$ python3 -q
>>> import numpy as np
>>> np.set_printoptions(precision=3, suppress=True, linewidth=100, floatmode="fixed")
>>> M = np.load("a.npy")
>>> M
array([[-3,  0,  0,  0],
       [ 0,  3,  0,  0],
       [ 0,  0, -5,  0],
       [ 0,  0,  0, -3]])
>>> M @ M.T
array([[ 9,  0,  0,  0],
       [ 0,  9,  0,  0],
       [ 0,  0, 25,  0],
       [ 0,  0,  0,  9]])
>>> np.linalg.norm(M, axis=0)
array([3.000, 3.000, 5.000, 3.000])
>>> np.linalg.pinv(M)
array([[-0.333,  0.000,  0.000,  0.000],
       [ 0.000,  0.333,  0.000,  0.000],
       [ 0.000,  0.000, -0.200,  0.000],
       [ 0.000,  0.000,  0.000, -0.333]])
>>> [round(float(np.linalg.det(M[:i, :i])), 2) + 0 for i in range(1, 5)]
[-3.0, -9.0, 45.0, -135.0]
>>> evals, evecs = np.linalg.eig(M)
>>> evals
array([-3.000,  3.000, -5.000, -3.000])
>>> W0 = np.load("sample3.npy")
>>> W0
array([[13,  1, -1,  0, -2],
       [ 0, 22, -2, -2,  3],
       [-2,  0, 20, -1,  0],
       [ 2,  3, -3, 30, -3],
       [-2, -2, -2, -3, 19]])
>>> rng = np.random.default_rng(94)
>>> B = W0 + rng.integers(-2, 3, (5, 4)) @ rng.integers(-2, 3, (4, 5))
>>> B
array([[ 7, -1, -3, -8,  1],
       [ 5, 21, -1,  2,  5],
       [-4, -4, 22, -5,  5],
       [-1,  6, -6, 28, -7],
       [-8,  1, -4, -9, 13]])
>>> B - W0
array([[-6, -2, -2, -8,  3],
       [ 5, -1,  1,  4,  2],
       [-2, -4,  2, -4,  5],
       [-3,  3, -3, -2, -4],
       [-6,  3, -2, -6, -6]])
>>> np.trace(W0)
np.int64(104)
>>> np.linalg.matrix_power(W0, 3)
array([[ 2469,  1170,  -766,   286, -1407],
       [ -390,  9787, -2543, -4577,  4212],
       [-1808,  -342,  8314, -1916,   404],
       [ 3674,  6708, -5900, 27430, -5120],
       [-1750, -3271, -1321, -5085,  7268]])
>>> round(float(np.abs(np.linalg.eigvals(W0)).max()), 3)
30.039
>>> np.allclose(W0, W0.T)
False
>>> f = np.array([0, 1, 5, 3, 0])
>>> B = W0 + np.outer(f, np.eye(5)[2])
>>> B
array([[13.000,  1.000, -1.000,  0.000, -2.000],
       [ 0.000, 22.000, -1.000, -2.000,  3.000],
       [-2.000,  0.000, 25.000, -1.000,  0.000],
       [ 2.000,  3.000,  0.000, 30.000, -3.000],
       [-2.000, -2.000, -2.000, -3.000, 19.000]])
>>> np.linalg.matrix_rank(B - W0)
np.int64(1)
>>> B = W0 / np.linalg.norm(W0, axis=1, keepdims=True)
>>> G = B @ B.T
>>> G[1]
array([ 0.061,  1.000, -0.084,  0.004,  0.053])
>>> round(float(np.degrees(np.arccos(np.clip(G[1, 4], -1, 1)))), 3)
86.986
>>> (G - 2 * np.eye(5)).round(6).argmax(axis=1)
array([3, 0, 4, 0, 1])
>>> mat = np.array([[5, 10, 0, -10, -5, 5, 0, -5],
...     [0, 0, 0, 0, 0, 0, 0, 0],
...     [-5, -10, 0, 10, 5, -5, 0, 5],
...     [-4, -8, 0, 8, 4, -4, 0, 4],
...     [-2, -4, 0, 4, 2, -2, 0, 2],
...     [4, 8, 0, -8, -4, 4, 0, -4],
...     [5, 10, 0, -10, -5, 5, 0, -5]])
>>> B = np.linalg.invert(M)
Traceback (most recent call last):
  File "<python-input-30>", line 1, in <module>
    B = np.linalg.invert(M)
        ^^^^^^^^^^^^^^^^
AttributeError: module 'numpy.linalg' has no attribute 'invert'
>>> B = M ** -1
Traceback (most recent call last):
  File "<python-input-31>", line 1, in <module>
    B = M ** -1
        ~~^^~~~
ValueError: Integers to negative integer powers are not allowed.
>>> B = np.linalg.inv(M)
>>> round(np.linalg.cond(M), 3)
np.float64(1.667)
>>> np.allclose(B, M.T)
False
>>> np.round(np.linalg.det(M) * np.linalg.det(B), 3)
np.float64(1.0)
>>> M @ B
array([[1.000, 0.000, 0.000, 0.000],
       [0.000, 1.000, 0.000, 0.000],
       [0.000, 0.000, 1.000, 0.000],
       [0.000, 0.000, 0.000, 1.000]])
>>> np.linalg.det(M) * B
array([[ 45.000,   0.000,   0.000,   0.000],
       [ -0.000, -45.000,  -0.000,  -0.000],
       [  0.000,   0.000,  27.000,   0.000],
       [  0.000,   0.000,   0.000,  45.000]])
>>> np.linalg.inv(B)
array([[-3.000, -0.000, -0.000, -0.000],
       [ 0.000,  3.000,  0.000,  0.000],
       [-0.000, -0.000, -5.000, -0.000],
       [-0.000, -0.000, -0.000, -3.000]])
>>> round(float(np.linalg.slogdet(M)[0]), 3)
-1.0
>>> P = np.triu(np.array([[1, 5, 4, 1, 0],
...     [3, 2, 0, 4, 1],
...     [3, 2, 0, 4, 1],
...     [4, 1, 0, 4, 2],
...     [3, 3, 0, 3, 4]]), 1) + np.eye(5)
>>> B = P @ W0 @ np.linalg.inv(P)
>>> P @ W0 - W0 @ P
array([[ -6.000,  48.000,  15.000,   3.000,  12.000],
       [  6.000,  10.000, -14.000,  37.000,  -9.000],
       [  6.000,  20.000,  -6.000,  39.000, -11.000],
       [ -4.000, -14.000, -12.000,  -8.000, -22.000],
       [  0.000,  10.000,   8.000,  18.000,  10.000]])
>>> data = np.load("m.npy")
>>> data
array([[0.000, 2.000, 2.000, 2.000, 0.000],
       [0.000, 3.000, 0.000, 0.000, 0.000],
       [2.000, 1.000, 0.000, 0.000, 0.000],
       [0.000, 1.000, 0.000, 3.000, 0.000],
       [0.000, 0.000, 0.000, 0.000, 3.000]])
>>> theta = np.radians(36)
>>> r_ = np.eye(5)
>>> r_[4, 4] = r_[0, 0] = np.cos(theta)
>>> r_[4, 0], r_[0, 4] = -np.sin(theta), np.sin(theta)
>>> r_
array([[ 0.809,  0.000,  0.000,  0.000,  0.588],
       [ 0.000,  1.000,  0.000,  0.000,  0.000],
       [ 0.000,  0.000,  1.000,  0.000,  0.000],
       [ 0.000,  0.000,  0.000,  1.000,  0.000],
       [-0.588,  0.000,  0.000,  0.000,  0.809]])
>>> B = W0 @ r_.T
>>> np.allclose(W0 @ W0.T, B @ B.T)
True
>>> np.allclose(np.linalg.norm(W0, axis=1), np.linalg.norm(B, axis=1))
True
>>> np.linalg.svd(W0, compute_uv=False), np.linalg.svd(B, compute_uv=False)
(array([31.401, 22.868, 20.184, 18.263, 12.003]), array([31.401, 22.868, 20.184, 18.263, 12.003]))
>>> theta = np.radians(120)
>>> r_ = np.eye(5)
>>> r_[3, 3] = r_[4, 4] = np.cos(theta)
>>> r_[3, 4], r_[4, 3] = -np.sin(theta), np.sin(theta)
>>> r_
array([[ 1.000,  0.000,  0.000,  0.000,  0.000],
       [ 0.000,  1.000,  0.000,  0.000,  0.000],
       [ 0.000,  0.000,  1.000,  0.000,  0.000],
       [ 0.000,  0.000,  0.000, -0.500, -0.866],
       [ 0.000,  0.000,  0.000,  0.866, -0.500]])
>>> B = data @ r_.T
>>> np.linalg.svd(data, compute_uv=False), np.linalg.svd(B, compute_uv=False)
(array([4.783, 3.000, 2.733, 1.860, 1.481]), array([4.783, 3.000, 2.733, 1.860, 1.481]))
>>> B
array([[ 0.000,  2.000,  2.000, -1.000,  1.732],
       [ 0.000,  3.000,  0.000,  0.000,  0.000],
       [ 2.000,  1.000,  0.000,  0.000,  0.000],
       [ 0.000,  1.000,  0.000, -1.500,  2.598],
       [ 0.000,  0.000,  0.000, -2.598, -1.500]])
>>> np.abs(B - data).max(axis=0)
array([0.000, 0.000, 0.000, 4.500, 4.500])
>>> round(float(np.linalg.det(r_)), 3), np.trace(r_)
(1.0, np.float64(2.0))
>>> round(float(np.trace(B)), 3)
0.0
>>> round(float(np.linalg.det(B)), 3)
-108.0
>>> np.round(np.abs(np.linalg.eigvals(B)).max(), 3)
np.float64(3.0)
>>> B @ B
array([[ 4.000,  7.000,  0.000, -3.000, -5.196],
       [ 0.000,  9.000,  0.000,  0.000,  0.000],
       [ 0.000,  7.000,  4.000, -2.000,  3.464],
       [ 0.000,  1.500,  0.000, -4.500, -7.794],
       [ 0.000, -2.598,  0.000,  7.794, -4.500]])
>>> np.allclose(B, B.T)
False
>>> np.round(np.linalg.matrix_power(B, 3), 3) + 0
array([[  0.000,  26.000,   8.000,  14.000,   6.928],
       [  0.000,  27.000,   0.000,   0.000,   0.000],
       [  8.000,  23.000,   0.000,  -6.000, -10.392],
       [  0.000,   0.000,   0.000,  27.000,   0.000],
       [  0.000,   0.000,   0.000,   0.000,  27.000]])
>>> np.flatnonzero(np.linalg.matrix_power((data != 0) + (data.T != 0) + np.eye(5), 5)[3])
array([0, 1, 2, 3])
>>> data @ data
array([[ 4.000, 10.000,  0.000,  6.000,  0.000],
       [ 0.000,  9.000,  0.000,  0.000,  0.000],
       [ 0.000,  7.000,  4.000,  4.000,  0.000],
       [ 0.000,  6.000,  0.000,  9.000,  0.000],
       [ 0.000,  0.000,  0.000,  0.000,  9.000]])
>>> A = np.array([[2, -5, -1, 4, -2],
...     [0, 1, 4, 0, -5],
...     [0, -1, 0, 0, -1],
...     [0, 1, 3, 0, 2],
...     [-1, 5, 5, -2, 4],
...     [0, 4, 5, 0, -1],
...     [1, -2, 3, 2, -2],
...     [1, 2, 3, 2, 5]])
>>> A
array([[ 2, -5, -1,  4, -2],
       [ 0,  1,  4,  0, -5],
       [ 0, -1,  0,  0, -1],
       [ 0,  1,  3,  0,  2],
       [-1,  5,  5, -2,  4],
       [ 0,  4,  5,  0, -1],
       [ 1, -2,  3,  2, -2],
       [ 1,  2,  3,  2,  5]])
>>> round(float(np.linalg.norm(A[4], 1)), 3), round(float(np.linalg.norm(A[4], np.inf)), 3)
(17.0, 5.0)
>>> round(np.linalg.norm(A) ** 2 / np.linalg.norm(A, 2) ** 2, 3)
np.float64(1.739)
>>> np.linalg.norm(A, axis=1).argmax()
np.int64(4)
>>> A.mean(axis=0)
array([0.375, 0.625, 2.750, 0.750, 0.000])
>>> A[8]
Traceback (most recent call last):
  File "<python-input-78>", line 1, in <module>
    A[8]
    ~^^^
IndexError: index 8 is out of bounds for axis 0 with size 8
>>> np.linalg.matrix_rank(A)
np.int64(4)
>>> np.diff(A, axis=0)
array([[-2,  6,  5, -4, -3],
       [ 0, -2, -4,  0,  4],
       [ 0,  2,  3,  0,  3],
       [-1,  4,  2, -2,  2],
       [ 1, -1,  0,  2, -5],
       [ 1, -6, -2,  2, -1],
       [ 0,  4,  0,  0,  7]])
>>> A.shape
(8, 5)
>>> A[:, 5]
Traceback (most recent call last):
  File "<python-input-82>", line 1, in <module>
    A[:, 5]
    ~^^^^^^
IndexError: index 5 is out of bounds for axis 1 with size 5
>>> A.sum(axis=1)
array([-2,  0, -2,  6, 11,  8,  2, 13])
>>> round(float(np.linalg.norm(A)), 3)
16.912
>>> theta = np.radians(15)
>>> r_ = np.eye(5)
>>> r_[0, 0] = r_[1, 1] = np.cos(theta)
>>> r_[0, 1], r_[1, 0] = -np.sin(theta), np.sin(theta)
>>> r_
array([[ 0.966, -0.259,  0.000,  0.000,  0.000],
       [ 0.259,  0.966,  0.000,  0.000,  0.000],
       [ 0.000,  0.000,  1.000,  0.000,  0.000],
       [ 0.000,  0.000,  0.000,  1.000,  0.000],
       [ 0.000,  0.000,  0.000,  0.000,  1.000]])
>>> B = A @ r_.T
>>> np.allclose(np.linalg.norm(A, axis=1), np.linalg.norm(B, axis=1))
True
>>> round(np.linalg.det(r_), 3), round(float(np.trace(r_)), 3)
(np.float64(1.0), 4.932)
>>> np.abs(B - A).max(axis=0)
array([1.260, 0.688, 0.000, 0.000, 0.000])
>>> np.round(np.linalg.svd(A, compute_uv=False), 3) + 0, np.round(np.linalg.svd(B, compute_uv=False), 3) + 0
(array([12.826,  8.669,  6.562,  1.813,  0.000]), array([12.826,  8.669,  6.562,  1.813,  0.000]))
>>> np.linalg.norm(r_, axis=0)
array([1.000, 1.000, 1.000, 1.000, 1.000])
>>> np.linalg.pinv(r_)
array([[ 0.966,  0.259,  0.000,  0.000,  0.000],
       [-0.259,  0.966,  0.000,  0.000,  0.000],
       [ 0.000,  0.000,  1.000,  0.000,  0.000],
       [ 0.000,  0.000,  0.000,  1.000,  0.000],
       [ 0.000,  0.000,  0.000,  0.000,  1.000]])
>>> np.linalg.svd(r_, compute_uv=False)
array([1.000, 1.000, 1.000, 1.000, 1.000])
>>> np.round(r_ @ r_.T, 3) + 0
array([[1.000, 0.000, 0.000, 0.000, 0.000],
       [0.000, 1.000, 0.000, 0.000, 0.000],
       [0.000, 0.000, 1.000, 0.000, 0.000],
       [0.000, 0.000, 0.000, 1.000, 0.000],
       [0.000, 0.000, 0.000, 0.000, 1.000]])
>>> F = np.load("run9.npy")
>>> F
array([[-3,  0,  0],
       [ 0, -2,  0],
       [ 0,  0, -1]])
>>> P = np.triu(np.array([[-2, 0, -5], [-2, -7, 4], [-7, -3, 4]]), 1) + np.eye(3)
>>> B = P @ F @ np.linalg.inv(P)
>>> np.linalg.matrix_rank(B)
np.int64(3)
>>> np.trace(B), np.trace(F)
(np.float64(-6.0), np.int64(-6))
>>> round(float(np.linalg.det(B)), 3)
-6.0
>>> P @ F - F @ P
array([[  0.000,   0.000, -10.000],
       [  0.000,   0.000,   4.000],
       [  0.000,   0.000,   0.000]])
>>> evals, evecs = np.linalg.eigh(F)
>>> vec = np.array([-1, 1, -2])
>>> (np.sign(evecs[:, -1].round(6)) == np.sign(evecs[0, -1].round(6))).astype(int)
array([1, 1, 0])
>>> np.linalg.eigvalsh(F[1:, 1:])
array([-2.000, -1.000])
>>> vec @ F @ vec
np.int64(-9)
>>> evecs * np.maximum(evals, 0) @ evecs.T
array([[0.000, 0.000, 0.000],
       [0.000, 0.000, 0.000],
       [0.000, 0.000, 0.000]])
>>> arr = np.load("mat.npy")
>>> arr
array([[ 0.000,  0.000, -1.000,  2.000, -1.000],
       [ 0.000,  0.000, -1.000,  1.000,  0.000],
       [-1.000, -1.000,  0.000,  0.000,  0.000],
       [ 2.000,  1.000,  0.000,  0.000,  0.000],
       [-1.000,  0.000,  0.000,  0.000,  0.000]])
>>> B = np.array([[2, 1, 2], [1, 0, 0], [-1, -1, -2], [0, 1, 1], [-2, -2, 1]])
>>> np.linalg.matrix_rank(np.vstack([arr, B.T]))
np.int64(5)
>>> np.einsum("ik,kj->ji", arr, B)
array([[ 3.000,  1.000, -3.000,  5.000, -2.000],
       [ 5.000,  2.000, -1.000,  2.000, -1.000],
       [ 3.000,  3.000, -2.000,  4.000, -2.000]])
>>> arr @ B
array([[ 3.000,  5.000,  3.000],
       [ 1.000,  2.000,  3.000],
       [-3.000, -1.000, -2.000],
       [ 5.000,  2.000,  4.000],
       [-2.000, -1.000, -2.000]])
>>> np.einsum("ij->j", arr)
array([ 0.000,  0.000, -2.000,  3.000, -1.000])
>>> evals, evecs = np.linalg.eigh(arr)
>>> vec = np.array([-1, 0, -3, 2, -3])
>>> np.abs(arr).sum(axis=1).max(), np.round(np.abs(evals).max(), 3)
(np.float64(4.0), np.float64(2.758))
>>> vec @ arr @ vec
np.float64(-20.0)
>>> np.round(evecs * np.maximum(evals, 0) @ evecs.T, 3) + 0
array([[ 1.142,  0.443, -0.500,  1.000, -0.500],
       [ 0.443,  0.551, -0.500,  0.500,  0.000],
       [-0.500, -0.500,  0.466, -0.528,  0.062],
       [ 1.000,  0.500, -0.528,  0.909, -0.381],
       [-0.500,  0.000,  0.062, -0.381,  0.318]])
>>> round(float(vec @ arr @ vec / (vec @ vec)), 3), round(float(evals[0]), 3), round(float(evals[-1]), 3)
(-0.87, -2.758, 2.758)
>>> m1 = np.load("layer2.npy")
>>> m1
array([[-1,  0,  0,  0],
       [-2, -2,  0,  0],
       [ 4,  3, -3,  0],
       [-1, -5, -2,  2]])
>>> B = np.array([[3, 0], [1, 0], [0, 0], [0, 3]])
>>> np.vstack([m1, B.T]).shape
(6, 4)
>>> np.einsum("ik,kj->ij", m1, B)
array([[-3,  0],
       [-8,  0],
       [15,  0],
       [-8,  6]])
>>> np.linalg.matrix_rank(np.vstack([m1, B.T]))
np.int64(4)
>>> m1 @ B
array([[-3,  0],
       [-8,  0],
       [15,  0],
       [-8,  6]])
